$ ipython --no-banner

In [1]: import numpy as np

In [2]: from numpy import linalg as LA

In [3]: np.set_printoptions(precision=2, suppress=True, linewidth=160, legacy="1.25")

In [4]: tidy = lambda a: np.round(a, 2) + 0

In [5]: Y = np.array([[0, 3, 2, 0, 2],
   ...:     [0, 0, 0, 3, 0],
   ...:     [0, 0, 1, 1, 1],
   ...:     [0, 2, 0, 2, 0],
   ...:     [2, 1, 0, 3, 3]])

In [6]: J = Y - Y.T

In [7]: J
Out[7]: 
array([[ 0,  3,  2,  0,  0],
       [-3,  0,  0,  1, -1],
       [-2,  0,  0,  1,  1],
       [ 0, -1, -1,  0, -3],
       [ 0,  1, -1,  3,  0]])

In [8]: u, r1 = J[2], J[0]

In [9]: print(u @ r1)
0

In [10]: pr = (u @ r1) / (u @ u) * u

In [11]: np.outer(u, r1)
Out[11]: 
array([[ 0, -6, -4,  0,  0],
       [ 0,  0,  0,  0,  0],
       [ 0,  0,  0,  0,  0],
       [ 0,  3,  2,  0,  0],
       [ 0,  3,  2,  0,  0]])

In [12]: pr
Out[12]: array([-0.,  0.,  0.,  0.,  0.])

In [13]: r1 - pr
Out[13]: array([0., 3., 2., 0., 0.])

In [14]: tidy(LA.norm(u + r1) ** 2 + LA.norm(u - r1) ** 2)
Out[14]: 38.0

In [15]: print(LA.matrix_rank(np.outer(u, r1)))
1

In [16]: proj = np.triu(np.array([[8, 1, -5, -2, -2],
    ...:     [9, -9, -4, -3, 7],
    ...:     [-3, 4, -3, 9, -6],
    ...:     [-1, 7, 7, -3, -2],
    ...:     [5, -5, -8, 9, 5]]), 1) + np.eye(5)

In [17]: Y = proj @ J @ LA.inv(proj)

In [18]: tidy(LA.det(Y))
Out[18]: 0.0

In [19]: proj @ J - J @ proj
Out[19]: 
array([[  7.,   0.,  16., -19.,  -9.],
       [  8.,  13., -19.,  11.,   1.],
       [  0., -13., -13., -22., -29.],
       [  0.,  -2.,  -2.,   0.,   1.],
       [  0.,   0.,   4.,  12.,  -7.]])

In [20]: tidy(np.poly(Y))
Out[20]: array([  1.,   0.,  26.,   0., 147.,   0.])

In [21]: LA.matrix_rank(Y)
Out[21]: 4

In [22]: rank = LA.matrix_rank(J)

In [23]: print(rank)
4

In [24]: ns = LA.svd(J)[2][rank:].T

In [25]: LA.matrix_rank(J.T @ J), LA.matrix_rank(J @ J.T)
Out[25]: (4, 4)

In [26]: [int(LA.matrix_rank(J[:i])) for i in range(1, len(J) + 1)]
Out[26]: [1, 2, 3, 4, 4]

In [27]: tidy(J @ ns)
Out[27]: 
array([[0.],
       [0.],
       [0.],
       [0.],
       [0.]])

In [28]: [int(LA.matrix_rank(np.delete(J, i, axis=0))) for i in range(5)]
Out[28]: [4, 4, 4, 4, 4]

In [29]: np.allclose(J @ ns, 0)
Out[29]: True
